$ python3 -q
>>> import numpy as np
>>> import numpy.linalg as la
>>> np.set_printoptions(suppress=True, linewidth=160)
>>> W0 = np.load("w.npy")
>>> W0
array([[ 0, -6],
       [ 6,  0]])
>>> # antisymmetric, zero diagonal
>>> left, s, vt = la.svd(W0, full_matrices=False)
>>> left.T @ W0 @ vt.T
array([[6., 0.],
       [0., 6.]])
>>> np.cumsum(s ** 2) / np.sum(s ** 2)
array([0.5, 1. ])
>>> s
array([6., 6.])
>>> vt @ vt.T
array([[1., 0.],
       [0., 1.]])
>>> (s > 1e-8).sum()
np.int64(2)
>>> M = np.load("test14.npy")
>>> M
array([[0, 1, 1, 2],
       [0, 0, 0, 0],
       [0, 0, 0, 0],
       [1, 0, 3, 0],
       [0, 2, 0, 0]])
>>> x0 = np.array([-4, -4, 1, -4])
>>> (M * x0).sum(axis=1)
array([-11,   0,   0,  -1,  -8])
>>> la.norm(M @ x0) <= la.norm(M, 2) * la.norm(x0) + 1e-9
np.True_
>>> M @ np.eye(4)[0]
array([0., 0., 0., 1., 0.])
>>> M @ x0
array([-11,   0,   0,  -1,  -8])
>>> np.sign((M @ x0).round(6))
array([-1,  0,  0, -1, -1])
>>> feats = np.load("a.npy")
>>> feats
array([[ 0, -1,  7,  5, -3,  3, -2],
       [ 1,  0, -1,  0,  1, -1,  2],
       [-7,  1,  0,  4, -2,  6,  0],
       [-5,  0, -4,  0, -1,  3, -1],
       [ 3, -1,  2,  1,  0, -1, -1],
       [-3,  1, -6, -3,  1,  0, -3],
       [ 2, -2,  0,  1,  1,  3,  0]])
>>> la.matrix_rank(feats, rtol=0.1)
np.int64(4)
>>> np.round(la.norm(feats, 2) / la.norm(feats), 3)
np.float64(0.669)
>>> la.cond(feats) > 100
np.True_
>>> np.round(feats @ la.pinv(feats) @ feats, 3) + 0
array([[ 0., -1.,  7.,  5., -3.,  3., -2.],
       [ 1.,  0., -1.,  0.,  1., -1.,  2.],
       [-7.,  1.,  0.,  4., -2.,  6.,  0.],
       [-5.,  0., -4.,  0., -1.,  3., -1.],
       [ 3., -1.,  2.,  1.,  0., -1., -1.],
       [-3.,  1., -6., -3.,  1.,  0., -3.],
       [ 2., -2.,  0.,  1.,  1.,  3.,  0.]])
>>> la.lstsq(feats[:-1].T, feats[-1])[2]
np.int32(6)
>>> np.unique(feats.round(6), axis=0).shape
(7, 7)
>>> left, s, vt = la.svd(feats)
>>> np.argmax(s[:-1] / (s[1:] + 1e-6)) + 1
np.int64(6)
>>> other = left[:, :6] @ np.diag(s[:6]) @ vt[:6]
>>> round(np.abs(feats - other).max(), 3)
np.float64(0.0)
>>> mat = np.array([[1.48, -2.59, -3.7, 1.85, -1.11, 3.33, -5.55],
...     [-0.08, 0.14, 0.2, -0.1, 0.06, -0.18, 0.3],
...     [-0.12, 0.21, 0.3, -0.15, 0.09, -0.27, 0.45],
...     [-0.52, 0.91, 1.3, -0.65, 0.39, -1.17, 1.95],
...     [0.04, -0.07, -0.1, 0.05, -0.03, 0.09, -0.15]])
>>> mat
array([[ 1.48, -2.59, -3.7 ,  1.85, -1.11,  3.33, -5.55],
       [-0.08,  0.14,  0.2 , -0.1 ,  0.06, -0.18,  0.3 ],
       [-0.12,  0.21,  0.3 , -0.15,  0.09, -0.27,  0.45],
       [-0.52,  0.91,  1.3 , -0.65,  0.39, -1.17,  1.95],
       [ 0.04, -0.07, -0.1 ,  0.05, -0.03,  0.09, -0.15]])
>>> np.round(la.norm(mat, axis=1), 3)
array([8.315, 0.449, 0.674, 2.921, 0.225])
>>> round(float(la.norm(mat[1] - mat[0])), 3)
8.764
>>> round(float(la.norm(mat[1], 1)), 3), round(la.norm(mat[1], np.inf), 3)
(1.06, np.float64(0.3))
>>> left, s, vt = la.svd(mat)
>>> evecs = vt[:(s > 1e-8).sum()]
>>> rng = np.random.default_rng(53)
>>> x0 = mat[2] + 4 * mat[1] + rng.integers(2) * np.eye(7)[4]
>>> x0
array([-0.44,  0.77,  1.1 , -0.55,  1.33, -0.99,  1.65])
>>> la.matrix_rank(np.vstack([mat, x0]))
np.int64(2)
>>> np.round(np.diag(evecs.T @ evecs), 3)
array([0.032, 0.097, 0.198, 0.05 , 0.018, 0.16 , 0.446])
>>> A = np.array([[0.0, -3.0, -2.0], [3.0, 1.0, 1.0], [0.0, 0.0, -2.0]])
>>> other = la.inv(A)
>>> np.round(la.cond(A), 3)
np.float64(2.727)
>>> np.round(la.det(A) * la.det(other), 3)
np.float64(1.0)
>>> f = np.array([-2, 2, 1])
>>> other = A + np.outer(f, np.eye(3)[1])
>>> round(float(la.det(other) / la.det(A)), 3), round(float(1 + la.solve(A, f)[1]), 3)
(2.0, 2.0)
>>> la.matrix_rank(la.inv(other) - la.inv(A), tol=1e-8)
np.int64(1)
>>> other
array([[ 0., -5., -2.],
       [ 3.,  3.,  1.],
       [ 0.,  1., -2.]])
>>> la.matrix_rank(other - A)
np.int64(1)
>>> x0 = np.array([-5, -2, -2])
>>> target = A @ x0
>>> target
array([ 10., -19.,   4.])
>>> np.round(la.solve(A, A[:, 2]), 3)
array([ 0., -0.,  1.])
>>> X = np.load("arr.npy")
>>> X
array([[ 0.7,  0.3, -0.6,  1.6, -0.9],
       [ 2.1,  1.2,  0.4,  0.8, -1.2],
       [-1. ,  1.1, -0.4,  2.2, -3. ],
       [-0.6, -0.1, -0.6,  0.6,  0.6]])
>>> t3 = np.stack([X, -1 * X, X[::-1]])
>>> np.round(la.norm(t3, axis=(1, 2)), 3)
array([5.483, 5.483, 5.483])
>>> t3.shape
(3, 4, 5)
>>> np.round(np.einsum("bij,cij->bc", t3, t3), 3)
array([[ 30.06, -30.06,   9.5 ],
       [-30.06,  30.06,  -9.5 ],
       [  9.5 ,  -9.5 ,  30.06]])
>>> f, r1 = X[3], X[2]
>>> round(f @ f, 3)
np.float64(1.45)
>>> p = (f @ r1) / (f @ f) * f
>>> la.matrix_rank(np.outer(f, r1))
np.int64(1)
>>> round((r1 - p) @ f, 3)
np.float64(0.0)
>>> p.round(3)
array([-0.103, -0.017, -0.103,  0.103,  0.103])
>>> round(la.norm(X, 1), 3), round(float(la.norm(X, np.inf)), 3)
(np.float64(5.7), 7.7)
>>> round(float(la.norm(X[0] - X[1])), 3)
2.121
>>> round(float(la.norm(X[0], 1)), 3), round(la.norm(X[0], np.inf), 3)
(4.1, np.float64(1.6))
>>> round(la.norm(X, 2), 3)
np.float64(4.606)
>>> np.round(la.norm(X, axis=0), 3)
array([2.502, 1.658, 1.02 , 2.898, 3.407])
>>> round(la.norm(X) ** 2 / la.norm(X, 2) ** 2, 3)
np.float64(1.417)
>>> J = np.load("block14.npy")
>>> J
array([[ 18,  -3,   9,  -9,  -9],
       [ -3,  41, -15,  24,  33],
       [  9, -15,   9, -12, -15],
       [ -9,  24, -12,  17,  22],
       [ -9,  33, -15,  22,  29]])
>>> # rows and columns are dependent
>>> labels = rng.permutation(5)
>>> labels
array([4, 1, 3, 0, 2])
>>> other = J[labels][:, labels]
>>> other
array([[ 29,  33,  22,  -9, -15],
       [ 33,  41,  24,  -3, -15],
       [ 22,  24,  17,  -9, -12],
       [ -9,  -3,  -9,  18,   9],
       [-15, -15, -12,   9,   9]])
>>> np.trace(other)
np.int64(114)
>>> np.allclose(other, J)
False
>>> round(la.norm(other, 2) / la.norm(other), 3)
np.float64(0.978)
>>> np.round(la.norm(J, axis=0), 3)
array([24.   , 59.833, 27.495, 39.674, 52.154])
>>> np.round(la.norm(J) ** 2 / la.norm(J, 2) ** 2, 3)
np.float64(1.046)
>>> la.norm(J, axis=1).argmax()
np.int64(1)
>>> rk = la.matrix_rank(J)
>>> rk
np.int64(2)
>>> null = la.svd(J)[2][rk:].T
>>> la.matrix_rank(J.T @ J), la.matrix_rank(J @ J.T)
(np.int64(2), np.int64(2))
>>> ev, evecs = la.eigh(J)
>>> np.round(np.abs(evecs[:, -1]), 3)
array([0.175, 0.631, 0.288, 0.422, 0.556])
>>> (ev > 1e-8).sum(), (ev < -1e-8).sum()
(np.int64(2), np.int64(0))
>>> np.round(la.svd(J, compute_uv=False), 3) + 0
array([93.797, 20.203,  0.   ,  0.   ,  0.   ])
>>> np.round(la.eigvalsh(J @ J), 3) + 0
array([   0.   ,    0.   ,    0.   ,  408.172, 8797.828])
>>> np.round(evecs.T @ evecs, 3) + 0
array([[1., 0., 0., 0., 0.],
       [0., 1., 0., 0., 0.],
       [0., 0., 1., 0., 0.],
       [0., 0., 0., 1., 0.],
       [0., 0., 0., 0., 1.]])
>>> other = np.array([[3, 0, 2, -3], [1, -1, 0, 0], [-2, -3, -2, 2], [0, -1, 3, 0]])
>>> K = other - other.T
>>> K
array([[ 0, -1,  4, -3],
       [ 1,  0,  3,  1],
       [-4, -3,  0, -1],
       [ 3, -1,  1,  0]])
>>> # skew-symmetric
>>> other = np.array([[-3, 1, 3], [3, -3, 2]])
>>> basis = np.kron(other, K)
>>> la.matrix_rank(basis)
np.int64(8)
>>> np.round(la.norm(basis, 2), 3), round(float(la.norm(other, 2) * la.norm(K, 2)), 3)
(np.float64(29.485), 29.485)
>>> basis
array([[  0,   3, -12,   9,   0,  -1,   4,  -3,   0,  -3,  12,  -9],
       [ -3,   0,  -9,  -3,   1,   0,   3,   1,   3,   0,   9,   3],
       [ 12,   9,   0,   3,  -4,  -3,   0,  -1, -12,  -9,   0,  -3],
       [ -9,   3,  -3,   0,   3,  -1,   1,   0,   9,  -3,   3,   0],
       [  0,  -3,  12,  -9,   0,   3, -12,   9,   0,  -2,   8,  -6],
       [  3,   0,   9,   3,  -3,   0,  -9,  -3,   2,   0,   6,   2],
       [-12,  -9,   0,  -3,  12,   9,   0,   3,  -8,  -6,   0,  -2],
       [  9,  -3,   3,   0,  -9,   3,  -3,   0,   6,  -2,   2,   0]])
>>> th = np.radians(45)
>>> R = np.eye(12)
>>> R[0, 0] = R[11, 11] = np.cos(th)
>>> R[0, 11], R[11, 0] = -np.sin(th), np.sin(th)
>>> R.round(3)
array([[ 0.707,  0.   ,  0.   ,  0.   ,  0.   ,  0.   ,  0.   ,  0.   ,  0.   ,  0.   ,  0.   , -0.707],
       [ 0.   ,  1.   ,  0.   ,  0.   ,  0.   ,  0.   ,  0.   ,  0.   ,  0.   ,  0.   ,  0.   ,  0.   ],
       [ 0.   ,  0.   ,  1.   ,  0.   ,  0.   ,  0.   ,  0.   ,  0.   ,  0.   ,  0.   ,  0.   ,  0.   ],
       [ 0.   ,  0.   ,  0.   ,  1.   ,  0.   ,  0.   ,  0.   ,  0.   ,  0.   ,  0.   ,  0.   ,  0.   ],
       [ 0.   ,  0.   ,  0.   ,  0.   ,  1.   ,  0.   ,  0.   ,  0.   ,  0.   ,  0.   ,  0.   ,  0.   ],
       [ 0.   ,  0.   ,  0.   ,  0.   ,  0.   ,  1.   ,  0.   ,  0.   ,  0.   ,  0.   ,  0.   ,  0.   ],
       [ 0.   ,  0.   ,  0.   ,  0.   ,  0.   ,  0.   ,  1.   ,  0.   ,  0.   ,  0.   ,  0.   ,  0.   ],
       [ 0.   ,  0.   ,  0.   ,  0.   ,  0.   ,  0.   ,  0.   ,  1.   ,  0.   ,  0.   ,  0.   ,  0.   ],
       [ 0.   ,  0.   ,  0.   ,  0.   ,  0.   ,  0.   ,  0.   ,  0.   ,  1.   ,  0.   ,  0.   ,  0.   ],
       [ 0.   ,  0.   ,  0.   ,  0.   ,  0.   ,  0.   ,  0.   ,  0.   ,  0.   ,  1.   ,  0.   ,  0.   ],
       [ 0.   ,  0.   ,  0.   ,  0.   ,  0.   ,  0.   ,  0.   ,  0.   ,  0.   ,  0.   ,  1.   ,  0.   ],
       [ 0.707,  0.   ,  0.   ,  0.   ,  0.   ,  0.   ,  0.   ,  0.   ,  0.   ,  0.   ,  0.   ,  0.707]])
>>> other = basis @ R.T
>>> other.round(3) + 0
array([[  6.364,   3.   , -12.   ,   9.   ,   0.   ,  -1.   ,   4.   ,  -3.   ,   0.   ,  -3.   ,  12.   ,  -6.364],
       [ -4.243,   0.   ,  -9.   ,  -3.   ,   1.   ,   0.   ,   3.   ,   1.   ,   3.   ,   0.   ,   9.   ,   0.   ],
       [ 10.607,   9.   ,   0.   ,   3.   ,  -4.   ,  -3.   ,   0.   ,  -1.   , -12.   ,  -9.   ,   0.   ,   6.364],
       [ -6.364,   3.   ,  -3.   ,   0.   ,   3.   ,  -1.   ,   1.   ,   0.   ,   9.   ,  -3.   ,   3.   ,  -6.364],
       [  4.243,  -3.   ,  12.   ,  -9.   ,   0.   ,   3.   , -12.   ,   9.   ,   0.   ,  -2.   ,   8.   ,  -4.243],
       [  0.707,   0.   ,   9.   ,   3.   ,  -3.   ,   0.   ,  -9.   ,  -3.   ,   2.   ,   0.   ,   6.   ,   3.536],
       [ -7.071,  -9.   ,   0.   ,  -3.   ,  12.   ,   9.   ,   0.   ,   3.   ,  -8.   ,  -6.   ,   0.   ,  -9.899],
       [  6.364,  -3.   ,   3.   ,   0.   ,  -9.   ,   3.   ,  -3.   ,   0.   ,   6.   ,  -2.   ,   2.   ,   6.364]])
>>> round(la.det(R), 3), round(np.trace(R), 3)
(np.float64(1.0), np.float64(11.414))
>>> np.allclose(basis @ basis.T, other @ other.T)
True
